$ python3 -q
>>> import numpy as np
>>> np.set_printoptions(precision=3, suppress=True, linewidth=120)
>>> X = np.array([[-2, -1, -3, 0],
...     [-3, 3, 0, 1],
...     [-1, 3, -1, 2],
...     [-3, -1, 0, -1],
...     [0, 2, -1, 2],
...     [-1, 2, -1, 1]])
>>> X[-1] = X[0] + -2 * X[1]
>>> print(X)
[[-2 -1 -3  0]
 [-3  3  0  1]
 [-1  3 -1  2]
 [-3 -1  0 -1]
 [ 0  2 -1  2]
 [ 4 -7 -3 -2]]
>>> vec = np.array([2, 0, -1, -2])
>>> print(X @ np.eye(4)[1])
[-1.  3.  3. -1.  2. -7.]
>>> print(np.linalg.norm(X @ vec) <= np.linalg.norm(X, 2) * np.linalg.norm(vec) + 1e-9)
True
>>> print(X * vec)
[[-4  0  3  0]
 [-6  0  0 -2]
 [-2  0  1 -4]
 [-6  0  0  2]
 [ 0  0  1 -4]
 [ 8  0  3  4]]
>>> print((X @ vec).argmax())
5
>>> print(X @ vec)
[-1 -8 -5 -4 -3 15]
>>> P = X @ np.linalg.solve(X.T @ X, X.T)
>>> print(np.round(np.trace(P), 3))
4.0
>>> print(np.round(np.linalg.eigvalsh(P), 3) + 0)
[0. 0. 1. 1. 1. 1.]
>>> print(np.round(P @ X[:, 2], 3) + 0)
[-3.  0. -1.  0. -1. -3.]
>>> print(np.round((np.eye(6) - P) @ X, 3) + 0)
[[0. 0. 0. 0.]
 [0. 0. 0. 0.]
 [0. 0. 0. 0.]
 [0. 0. 0. 0.]
 [0. 0. 0. 0.]
 [0. 0. 0. 0.]]
>>> out = np.c_[X[:, :3] @ np.array([[7, 4, 6], [-9, 6, -3], [-3, -5, -8]]), np.array([-1, -1, 3, 0, -1, 1])]
>>> print(out)
[[  4   1  15  -1]
 [-48   6 -27  -1]
 [-31  19  -7   3]
 [-12 -18 -15   0]
 [-15  17   2  -1]
 [100 -11  69   1]]
>>> print(np.linalg.norm(np.linalg.qr(X)[0].T @ out, axis=0) ** 2 / ((out ** 2).sum(axis=0) + 1e-12))
[1.    1.    1.    0.124]
>>> print(np.round(np.linalg.lstsq(X, out[:, 0])[0], 3) + 0)
[ 7. -9. -3.  0.]
>>> print(np.round(np.linalg.norm(out - X @ np.linalg.lstsq(X, out)[0], axis=0), 3) + 0)
[0.    0.    0.    3.376]
>>> print(np.linalg.matrix_rank(out))
4
>>> blk = np.stack([X, 3 * X, X[::-1]])
>>> print((blk @ X.T).shape)
(3, 6, 6)
>>> print(np.linalg.matrix_rank(blk))
[4 4 4]
>>> print(np.linalg.matrix_rank(blk.reshape(3, -1)))
2
>>> print(blk.shape)
(3, 6, 4)
>>> vec = np.array([1, 0, -2, -2])
>>> y = X @ vec
>>> print(y)
[ 4 -5 -3 -1 -2 14]
>>> rng = np.random.default_rng(2753)
>>> y = y + 0.02 * rng.normal(size=6)
>>> print(y)
[ 3.974 -4.967 -3.019 -1.003 -2.008 14.025]
>>> coef, *_ = np.linalg.lstsq(X, y)
>>> print(np.round(X.T @ (y - X @ coef), 3) + 0)
[0. 0. 0. 0.]
>>> print(round(np.linalg.norm(y - X @ coef), 3))
0.049
>>> Q, _ = np.linalg.qr(np.array([[0.7, 0.7, -1.3], [-1.3, 0.0, 1.4], [1.1, 0.1, -0.2]]))
>>> F = -1 * Q
>>> print(F)
[[ 0.38   0.918  0.113]
 [-0.706  0.367 -0.606]
 [ 0.597 -0.151 -0.788]]
>>> u = np.array([0, -2, -5])
>>> out = F + np.outer(u, np.eye(3)[1])
>>> print(np.linalg.matrix_rank(np.linalg.inv(out) - np.linalg.inv(F), tol=1e-8))
1
>>> print(np.linalg.matrix_rank(out - F))
1
>>> print(round(float(np.linalg.det(out) / np.linalg.det(F)), 3), np.round(1 + np.linalg.solve(F, u)[1], 3))
1.021 1.021
>>> print((F - F.T) / 2)
[[ 0.     0.812 -0.242]
 [-0.812  0.    -0.227]
 [ 0.242  0.227  0.   ]]
>>> print(F @ F)
[[-0.436  0.669 -0.602]
 [-0.889 -0.422  0.176]
 [-0.137  0.612  0.779]]
>>> print(np.round(np.trace(F), 3))
-0.041
>>> F.inv()
Traceback (most recent call last):
  File "<python-input-47>", line 1, in <module>
    F.inv()
    ^^^^^
AttributeError: 'numpy.ndarray' object has no attribute 'inv'
>>> print((F + F.T) / 2)
[[ 0.38   0.106  0.355]
 [ 0.106  0.367 -0.378]
 [ 0.355 -0.378 -0.788]]
